In [1]: import numpy as np

In [2]: np.set_printoptions(precision=3, suppress=True, linewidth=100)

In [3]: mat = np.loadtxt("a.csv", delimiter=",")

In [4]: mat
Out[4]: 
array([[ 0.4, -1.8,  0.8],
       [ 1.3, -4.8, -0.4],
       [ 0.7,  4.2,  0.9]])

In [5]: x0 = np.array([0, 0, 5])

In [6]: y = mat @ x0

In [7]: b, lr = np.zeros(3), 1 / np.linalg.norm(mat, 2) ** 2

In [8]: for i in range(15):
   ...:     b -= lr * mat.T @ (mat @ b - y)
   ...:     if i % 5 == 0: print(i, round(np.linalg.norm(mat @ b - y), 3))
   ...: 
0 5.237
5 4.339
10 3.675

In [9]: b
Out[9]: array([0.815, 0.41 , 1.59 ])

In [10]: x0 = np.array([2, 2, 2])

In [11]: mat @ (2 * x0)
Out[11]: array([ -2.4, -15.6,  23.2])

In [12]: np.sign((mat @ x0).round(6))
Out[12]: array([-1., -1.,  1.])

In [13]: mat @ np.ones(3)
Out[13]: array([-0.6, -3.9,  5.8])

In [14]: f = np.array([1, 1, 0])

In [15]: B = mat + np.outer(f, np.eye(3)[1])

In [16]: np.linalg.matrix_rank(np.linalg.inv(B) - np.linalg.inv(mat), tol=1e-8)
Out[16]: np.int64(1)

In [17]: round(np.linalg.det(B) / np.linalg.det(mat), 3), round(float(1 + np.linalg.solve(mat, f)[1]), 3)
Out[17]: (np.float64(0.808), 0.808)

In [18]: np.linalg.matrix_rank(B - mat)
Out[18]: np.int64(1)

In [19]: Q, R = np.linalg.qr(mat)

In [20]: np.allclose(R.T @ R, mat.T @ mat)
Out[20]: True

In [21]: np.round(Q.T @ Q, 3) + 0
Out[21]: 
array([[1., 0., 0.],
       [0., 1., 0.],
       [0., 0., 1.]])

In [22]: Q
Out[22]: 
array([[-0.261, -0.183, -0.948],
       [-0.85 , -0.422,  0.316],
       [-0.458,  0.888, -0.045]])

In [23]: W0 = np.loadtxt("mat.csv", delimiter=",")

In [24]: W0
Out[24]: 
array([[-0.337, -0.258, -0.905],
       [-0.421, -0.819,  0.39 ],
       [-0.842,  0.513,  0.167]])

In [25]: rng = np.random.default_rng(39)

In [26]: z = rng.permutation(3)

In [27]: z
Out[27]: array([0, 2, 1])

In [28]: B = W0[z][:, z]

In [29]: B
Out[29]: 
array([[-0.337, -0.905, -0.258],
       [-0.842,  0.167,  0.513],
       [-0.421,  0.39 , -0.819]])

In [30]: np.sort(np.abs(np.linalg.eigvals(B)))
Out[30]: array([1., 1., 1.])

In [31]: np.round(np.linalg.det(B), 3), np.round(np.linalg.det(W0[z]), 3)
Out[31]: (np.float64(1.0), np.float64(-1.0))

In [32]: round(float(np.trace(B)), 3)
Out[32]: -0.989

In [33]: np.diag(B)
Out[33]: array([-0.337,  0.167, -0.819])

In [34]: f = np.array([3, 2])

In [35]: np.polyval(f, B[0])
Out[35]: array([ 0.989, -0.716,  1.226])

In [36]: np.cross(B[0, :3], B[2, :3])
Out[36]: array([ 0.842, -0.167, -0.513])

In [37]: np.round(np.correlate(B[0], B[2], "full"), 3) + 0
Out[37]: array([0.276, 0.61 , 0.   , 0.281, 0.109])

In [38]: np.array([np.convolve(row, f, "same") for row in B])
Out[38]: 
array([[-1.011, -3.39 , -2.585],
       [-2.526, -1.183,  1.872],
       [-1.263,  0.328, -1.677]])

In [39]: np.convolve(B[0], f)
Out[39]: array([-1.011, -3.39 , -2.585, -0.516])

In [40]: x0 = np.array([0, -2, -2])

In [41]: y = W0 @ x0

In [42]: b, lr = np.zeros(3), 1 / np.linalg.norm(W0, 2) ** 2

In [43]: for i in range(30):
    ...:     b -= lr * W0.T @ (W0 @ b - y)
    ...:     if i % 5 == 0: print(i, round(np.linalg.norm(W0 @ b - y), 3))
    ...: 
0 0.0
5 0.0
10 0.0
15 0.0
20 0.0
25 0.0

In [44]: b.round(3) + 0
Out[44]: array([ 0., -2., -2.])
